$ ipython --no-banner

In [1]: import numpy as np

In [2]: import numpy.linalg as la

In [3]: np.set_printoptions(suppress=True, linewidth=200)

In [4]: rnd = lambda a: np.round(a, 1) + 0

In [5]: A = np.loadtxt("test19.csv", delimiter=",")

In [6]: rnd(A)
Out[6]: 
array([[-0.5,  0.3,  0.1, -0.2],
       [-0.6,  0. ,  0.5,  0. ],
       [-0.1, -0.4, -0.1, -0.9],
       [ 0.3,  0.6,  0.1, -0.3],
       [ 0. , -0.3,  0.1,  0.3],
       [-0.1,  0.1, -0.7,  0.1],
       [ 0.6, -0.1,  0.4, -0.1],
       [ 0. ,  0.6,  0. , -0.1]])

In [7]: rnd(A @ A.T)
Out[7]: 
array([[ 0.4,  0.3,  0.1,  0.1, -0.1,  0. , -0.2,  0.2],
       [ 0.3,  0.6,  0. , -0.1,  0.1, -0.3, -0.1,  0. ],
       [ 0.1,  0. ,  1. ,  0. , -0.1,  0. ,  0. , -0.1],
       [ 0.1, -0.1,  0. ,  0.5, -0.3, -0.1,  0.2,  0.4],
       [-0.1,  0.1, -0.1, -0.3,  0.2,  0. ,  0. , -0.2],
       [ 0. , -0.3,  0. , -0.1,  0. ,  0.5, -0.4,  0. ],
       [-0.2, -0.1,  0. ,  0.2,  0. , -0.4,  0.6, -0.1],
       [ 0.2,  0. , -0.1,  0.4, -0.2,  0. , -0.1,  0.3]])

In [8]: rnd(la.pinv(A))
Out[8]: 
array([[-0.5, -0.6, -0.1,  0.3,  0. , -0.1,  0.6,  0. ],
       [ 0.3,  0. , -0.4,  0.6, -0.3,  0.1, -0.1,  0.6],
       [ 0.1,  0.5, -0.1,  0.1,  0.1, -0.7,  0.4,  0. ],
       [-0.2,  0. , -0.9, -0.3,  0.3,  0.1, -0.1, -0.1]])

In [9]: Uu, sv, VT = la.svd(A, full_matrices=False)

In [10]: np.allclose(Uu * sv @ VT, A)
Out[10]: True

In [11]: (sv > 1e-8).sum()
Out[11]: np.int64(4)

In [12]: rnd(sv / sv[0])
Out[12]: array([1., 1., 1., 1.])

In [13]: rnd(Uu.T @ Uu)
Out[13]: 
array([[1., 0., 0., 0.],
       [0., 1., 0., 0.],
       [0., 0., 1., 0.],
       [0., 0., 0., 1.]])

In [14]: arr = np.array([[25.7, -29.5, -9.9],
    ...:     [6.5, 17.8, -2.9],
    ...:     [8.2, -12.5, 2.5],
    ...:     [26.2, -28.8, -9.7],
    ...:     [11.2, -10.5, 1.9],
    ...:     [9.9, -11.5, 2.3],
    ...:     [25.3, -29.2, -10.3],
    ...:     [10.3, -12.9, 2.1],
    ...:     [2.7, 18.1, -1.1],
    ...:     [26.9, -27.5, -9.7],
    ...:     [7.1, 17.1, -0.6],
    ...:     [8.6, -13.4, 2.9],
    ...:     [10.3, -14.6, 1.6],
    ...:     [5.5, 17.5, -1.7]])

In [15]: x0 = np.array([1, 0, 1])

In [16]: rhs = arr @ x0

In [17]: rnd(la.lstsq(arr, rhs)[0])
Out[17]: array([1., 0., 1.])

In [18]: rnd(la.pinv(arr) @ arr)
Out[18]: 
array([[1., 0., 0.],
       [0., 1., 0.],
       [0., 0., 1.]])

In [19]: rnd(la.solve(arr.T @ arr, arr.T @ rhs))
Out[19]: array([1., 0., 1.])

In [20]: rng = np.random.default_rng(925314)

In [21]: rhs = rhs + 0.1 * rng.normal(size=14)

In [22]: rnd(rhs)
Out[22]: array([15.8,  3.6, 10.6, 16.5, 12.9, 12. , 15.1, 12.4,  1.5, 17. ,  6.4, 11.5, 12. ,  3.8])

In [23]: coef, *_ = la.lstsq(arr, rhs)

In [24]: coef.round()
Out[24]: array([ 1., -0.,  1.])

In [25]: sv = 10 * 0.7 ** np.arange(9)

In [26]: q, _ = la.qr(np.array([[1.0, -1.3, 0.8, 0.3, 1.9, -0.8, -0.4, 1.1, 2.6],
    ...:     [-0.8, -0.4, -0.1, -0.8, 0.4, -0.3, 0.2, -0.8, 1.1],
    ...:     [-0.2, -0.3, -0.6, -0.1, 0.6, -0.8, 0.4, 1.6, -1.4],
    ...:     [-0.6, 0.8, -0.1, -1.3, 0.7, -1.1, 1.6, 1.2, -1.1],
    ...:     [1.4, 0.4, -1.3, 0.4, 0.3, -1.2, 1.9, 0.6, -0.3],
    ...:     [-0.6, -2.1, 0.9, 0.2, 0.1, 1.7, -2.2, 1.6, -1.2],
    ...:     [0.7, 0.8, -0.2, 1.5, -0.2, 2.0, 0.3, -1.4, 0.6],
    ...:     [1.0, 1.1, 1.6, -0.9, 0.5, 0.9, -0.4, -0.6, 0.8],
    ...:     [-0.3, 2.4, 0.3, 0.9, 0.9, 0.2, -0.4, 0.3, 1.1]]))

In [27]: K = rng.normal(size=(26, 9)) * sv @ q

In [28]: rnd(K)
Out[28]: 
array([[  1.7,   5.5,  -1.8,  -2.1,  -7.1,   1.8,  -3.2,   9.1,   3.4],
       [ -2.6,   0.6,  -1.5,   5.8,  -5.7,   5.5,   1.9,   4.4,  -3.9],
       [ -4. ,  -6.2,   0.7,   2.4,   6.9,   1.4,   2.1,  -7.2,  -5.2],
       [  2.3,   5. ,  -0.6,  -0.6,  -8.9,   1.7,   0.7,  -1.5,   2.4],
       [  3. ,  -1.5,  -1.4,  -2.1,   4.3,  -4.3,   4.8, -10.8,  -1.5],
       [ -2.3,  -3.1,   1.8,   1. ,   2.9,   0.1,  -1.4,   1.5,   2.2],
       [ -2.8,  -0.1,   2.3,  -0.8,   1. ,   3.1,  -3.1,  -4.2,   3.8],
       [  6.1,   6.2,  -4.4,  -3.5,  -5.1,  -2.1,   5.8,  11.2,  -6.2],
       [  2.7,   3.2,  -2. ,   2.5,  -9. ,   0.3,  -0.5,   5.8,   0. ],
       [  7. ,   3.9,  -4.7,  -5.4,  -1.1,  -7.3,   5.2,   1.2,  -4.1],
       [ -2.3,  -0.6,  -0.2,   1.3,  -1.9,   1.2,   3.6,  -5.8,   3.2],
       [ -8.5,  -9. ,   8.8,   6. ,   6.7,   8.6,  -7.1,  -1.7,   0.4],
       [  3.4,   1.3,  -2.5,  -4. ,   2.5,  -6.7,   4.2,  -8.8,  -0.1],
       [ -4.5,  -3.9,  -0.2,  -1. ,   9.3,  -2.9,  -1.4, -12.5,   6.4],
       [  0.4,   5.6,  -3.7,   0.2,  -9.4,   2.1,   3.6,   4.7,   2.7],
       [ -6.8,  -3.6,   4.3,   2.7,   3.1,   5. ,  -4.8,   4.3,  -1.3],
       [  5.7,   2.6,  -1.9,  -2.4,  -1.7,  -5. ,   2.2,  -5.2,   0.3],
       [ -6.8,  -5.3,   3.2,   2.2,   5.2,   5.4,  -4.5,  -9.4,   5.2],
       [  2.5,   4.6,  -4.8,   3.2, -11.8,  -2.2,   4. ,   8.9,   0.6],
       [  4.7,   6.1, -10. ,   0.1,  -9.1,  -6.7,  11.1,  -1.7,  -3.7],
       [  2.7,   6.1,  -4.4,  -1.7,  -6.9,  -4.3,   0.5,   0.7,   3.2],
       [ -4.4,  -2.6,   2.7,   2.5,  -0.5,   5.6,   0.4,   1.2,  -2. ],
       [ -1.2,   2.2,  -2.3,   2.3,  -5.3,   2.1,   1.2,   7.9,  -2.5],
       [  5.3,   4.8,   0.8,   0.7, -13.9,   0.4,   0.9,  -4.1,   8.3],
       [ -5.8,  -0.3,   0.6,   5.2,  -5.6,   3.4,  -3.8,   8. ,   1.8],
       [ -6.7,  -6.4,   4.8,  -0.7,  12.3,   3.7,  -5.7,  -4. ,   3.5]])

In [29]: z = K[:, 1] > np.median(K[:, 1])

In [30]: f = K[z].mean(axis=0) - K[~z].mean(axis=0)

In [31]: rnd((((K - K.mean(axis=0)) @ f > 0) == z).mean())
Out[31]: np.float64(1.0)

In [32]: rnd(f)
Out[32]: array([ 7.5,  7.6, -5.2, -2.7, -9.6, -4.8,  4.2,  5. , -0.6])

In [33]: z.astype(int)
Out[33]: array([1, 0, 0, 1, 0, 0, 0, 1, 1, 1, 0, 0, 1, 0, 1, 0, 1, 0, 1, 1, 1, 0, 1, 1, 0, 0])

In [34]: np.argsort(-np.abs(f).round(6), kind="stable")
Out[34]: array([4, 1, 0, 2, 7, 5, 6, 3, 8])
